In [1]: import numpy as np

In [2]: np.set_printoptions(precision=2, suppress=True, linewidth=200)

In [3]: data = np.load("m.npy")

In [4]: data
Out[4]: 
array([[ 3, 15,  6],
       [ 0,  0,  0],
       [ 1,  6,  4],
       [ 3, 15,  6],
       [ 1,  6,  4],
       [ 2,  9,  2],
       [ 0,  0,  0],
       [ 6, 11, 13],
       [ 1,  6,  4],
       [ 0,  0,  0],
       [ 0,  0,  0],
       [ 0,  0,  0],
       [ 6, 11, 13],
       [ 1,  6,  4],
       [ 0,  0,  0],
       [ 0,  0,  0],
       [ 2,  9,  2],
       [ 0,  0,  0],
       [ 0,  0,  0],
       [ 0,  0,  0],
       [ 1,  6,  4],
       [ 0,  0,  0],
       [ 0,  0,  0],
       [ 0,  0,  0],
       [ 2,  9,  2],
       [ 0,  0,  0]])

In [5]: # rows 0 and 3 are equal

In [6]: d = np.linalg.norm(data[:, None] - data[None], axis=-1)

In [7]: np.linalg.norm(data, axis=1)
Out[7]: array([16.43,  0.  ,  7.28, 16.43,  7.28,  9.43,  0.  , 18.06,  7.28,  0.  ,  0.  ,  0.  , 18.06,  7.28,  0.  ,  0.  ,  9.43,  0.  ,  0.  ,  0.  ,  7.28,  0.  ,  0.  ,  0.  ,  9.43,  0.  ])

In [8]: d[13]
Out[8]: array([ 9.43,  7.28,  0.  ,  9.43,  0.  ,  3.74,  7.28, 11.45,  0.  ,  7.28,  7.28,  7.28, 11.45,  0.  ,  7.28,  7.28,  3.74,  7.28,  7.28,  7.28,  0.  ,  7.28,  7.28,  7.28,  3.74,  7.28])

In [9]: np.linalg.matrix_rank(d ** 2)
Out[9]: np.int64(5)

In [10]: np.flatnonzero(d[13] < d.mean() / 2)
Out[10]: array([ 2,  4,  8, 13, 20])

In [11]: np.unravel_index(d.round(6).argmax(), d.shape)
Out[11]: (np.int64(1), np.int64(7))

In [12]: np.linalg.norm(data - data.mean(axis=0), axis=1)
Out[12]: array([11.53,  4.99,  2.38, 11.53,  2.38,  4.91,  4.99, 13.46,  2.38,  4.99,  4.99,  4.99, 13.46,  2.38,  4.99,  4.99,  4.91,  4.99,  4.99,  4.99,  2.38,  4.99,  4.99,  4.99,  4.91,  4.99])

In [13]: d[13].round(6).argsort(kind="stable")[:4]
Out[13]: array([ 2,  4,  8, 13])

In [14]: d.mean(axis=1).argmax()
Out[14]: np.int64(7)

In [15]: arr = np.load("sample5.npy")

In [16]: arr
Out[16]: 
array([[1, 0, 4, 0],
       [5, 2, 1, 5],
       [1, 2, 1, 0],
       [3, 2, 3, 5]])

In [17]: np.round(np.abs(np.linalg.eigvals(arr)).max(), 2)
Out[17]: np.float64(8.28)

In [18]: np.linalg.determinant(arr)
---------------------------------------------------------------------------
AttributeError                            Traceback (most recent call last)
Cell In[18], line 1
----> 1 np.linalg.determinant(arr)

AttributeError: module 'numpy.linalg' has no attribute 'determinant'

In [19]: np.trace(arr)
Out[19]: np.int64(9)

In [20]: np.linalg.matrix_power(arr, 4)
Out[20]: 
array([[ 369,  216,  400,  360],
       [2192, 1432, 2242, 2165],
       [ 640,  434,  693,  630],
       [2244, 1460, 2352, 2245]])

In [21]: arr.inv()
---------------------------------------------------------------------------
AttributeError                            Traceback (most recent call last)
Cell In[21], line 1
----> 1 arr.inv()

AttributeError: 'numpy.ndarray' object has no attribute 'inv'

In [22]: arr @ arr
Out[22]: 
array([[ 5,  8,  8,  0],
       [31, 16, 38, 35],
       [12,  6,  7, 10],
       [31, 20, 32, 35]])

In [23]: (arr + arr.T) / 2
Out[23]: 
array([[1. , 2.5, 2.5, 1.5],
       [2.5, 2. , 1.5, 3.5],
       [2.5, 1.5, 1. , 1.5],
       [1.5, 3.5, 1.5, 5. ]])

In [24]: np.allclose(arr, arr.T)
Out[24]: False

In [25]: np.sort(np.abs(np.linalg.eigvals(arr)))
Out[25]: array([2.08, 2.41, 2.41, 8.28])

In [26]: hat = np.triu(np.array([[6, 8, 6, 7], [9, 5, 2, 1], [4, 1, 1, 9], [1, 7, 4, 4]]), 1) + np.eye(4)

In [27]: B = hat @ arr @ np.linalg.inv(hat)

In [28]: np.poly(B)
Out[28]: array([  1.,  -9.,   9., -37., 100.])

In [29]: W = np.array([[-4, 5], [5, 2], [0, -3], [4, 0]])

In [30]: beta = np.array([3, 1])

In [31]: H = np.maximum(arr @ W + beta, 0)

In [32]: (H > 0).mean(axis=0)
Out[32]: array([0.75, 0.75])

In [33]: np.linalg.matrix_rank(H)
Out[33]: np.int64(2)

In [34]: basis = np.array([[3, 5, 3], [5, 0, 4]])

In [35]: W @ basis
Out[35]: 
array([[ 13, -20,   8],
       [ 25,  25,  23],
       [-15,   0, -12],
       [ 12,  20,  12]])

In [36]: (H @ basis).round(6).argmax(axis=1)
Out[36]: array([0, 0, 0, 0])

In [37]: Uu, s, vt = np.linalg.svd(arr, full_matrices=False)

In [38]: s / s[0]
Out[38]: array([1.  , 0.39, 0.18, 0.13])

In [39]: s
Out[39]: array([10.19,  4.  ,  1.86,  1.32])

In [40]: np.abs(Uu[:, 0]).round(6).argmax()
Out[40]: np.int64(1)

In [41]: np.round(Uu.T @ Uu, 2) + 0
Out[41]: 
array([[1., 0., 0., 0.],
       [0., 1., 0., 0.],
       [0., 0., 1., 0.],
       [0., 0., 0., 1.]])

In [42]: m1 = np.load("run4.npy")

In [43]: m1
Out[43]: 
array([[-7.77,  6.3 , -0.12],
       [ 2.31, -6.46,  7.28],
       [ 3.69, -0.07, -9.29],
       [ 3.38,  9.09,  2.46],
       [-3.63, -9.15,  1.76],
       [ 3.63, -1.84,  9.14],
       [ 1.93, -9.26, -3.24],
       [-8.15, -1.38,  5.62],
       [ 4.53,  6.44,  6.16],
       [ 2.51, -8.98, -3.61],
       [-0.64, -3.91,  9.18],
       [ 5.03,  8.44,  1.88],
       [ 7.65,  2.81,  5.79],
       [ 1.29,  2.42, -9.62],
       [ 9.03,  0.76,  4.24],
       [-8.13,  1.45, -5.63],
       [-9.34, -2.34, -2.69],
       [-7.05,  3.65, -6.08],
       [ 6.86, -2.6 , -6.79],
       [-9.52,  2.63,  1.56],
       [-1.35, -9.88, -0.73]])

In [44]: f = np.array([0, 1])

In [45]: np.polyval(f, m1[9])
Out[45]: array([1., 1., 1.])

In [46]: np.correlate(m1[9], m1[20], "full")
Out[46]: array([ -1.83, -18.24,  87.97,  47.79,   4.87])

In [47]: np.convolve(m1[9], f)
Out[47]: array([ 0.  ,  2.51, -8.98, -3.61])

In [48]: labels = m1[:, 0] > np.median(m1[:, 0])

In [49]: f = m1[labels].mean(axis=0) - m1[~labels].mean(axis=0)

In [50]: np.argsort(-np.abs(f).round(6), kind="stable")
Out[50]: array([0, 2, 1])

In [51]: ((m1 - m1.mean(axis=0)) @ f > 0).astype(int)
Out[51]: array([0, 1, 1, 1, 0, 1, 0, 0, 1, 0, 1, 1, 1, 0, 1, 0, 0, 0, 1, 0, 0])

In [52]: B = np.c_[m1[:, :1] @ np.array([[3]]), np.array([5, 2, 5, 2, 3, 3, 0, 4, 1, 3, 4, 1, 4, 0, 4, 3, 0, 4, 5, 2, 3])]

In [53]: B
Out[53]: 
array([[-23.31,   5.  ],
       [  6.93,   2.  ],
       [ 11.07,   5.  ],
       [ 10.14,   2.  ],
       [-10.89,   3.  ],
       [ 10.89,   3.  ],
       [  5.79,   0.  ],
       [-24.45,   4.  ],
       [ 13.59,   1.  ],
       [  7.53,   3.  ],
       [ -1.92,   4.  ],
       [ 15.09,   1.  ],
       [ 22.95,   4.  ],
       [  3.87,   0.  ],
       [ 27.09,   4.  ],
       [-24.39,   3.  ],
       [-28.02,   0.  ],
       [-21.15,   4.  ],
       [ 20.58,   5.  ],
       [-28.56,   2.  ],
       [ -4.05,   3.  ]])

In [54]: np.linalg.matrix_rank(B)
Out[54]: np.int64(2)

In [55]: np.linalg.norm(np.linalg.qr(m1)[0].T @ B, axis=0) ** 2 / ((B ** 2).sum(axis=0) + 1e-12)
Out[55]: array([1.  , 0.01])

In [56]: f, r1 = B[7], B[17]

In [57]: round(f @ f, 2)
Out[57]: np.float64(613.8)

In [58]: p = (f @ r1) / (f @ f) * f

In [59]: round(float(np.linalg.norm(f + r1) ** 2 + np.linalg.norm(f - r1) ** 2), 2)
Out[59]: 2154.25

In [60]: p
Out[60]: array([-21.24,   3.47])

In [61]: round(float((r1 - p) @ f), 2)
Out[61]: -0.0

In [62]: np.linalg.matrix_rank(np.outer(f, r1))
Out[62]: np.int64(1)

In [63]: np.outer(f, r1)
Out[63]: 
array([[517.12, -97.8 ],
       [-84.6 ,  16.  ]])
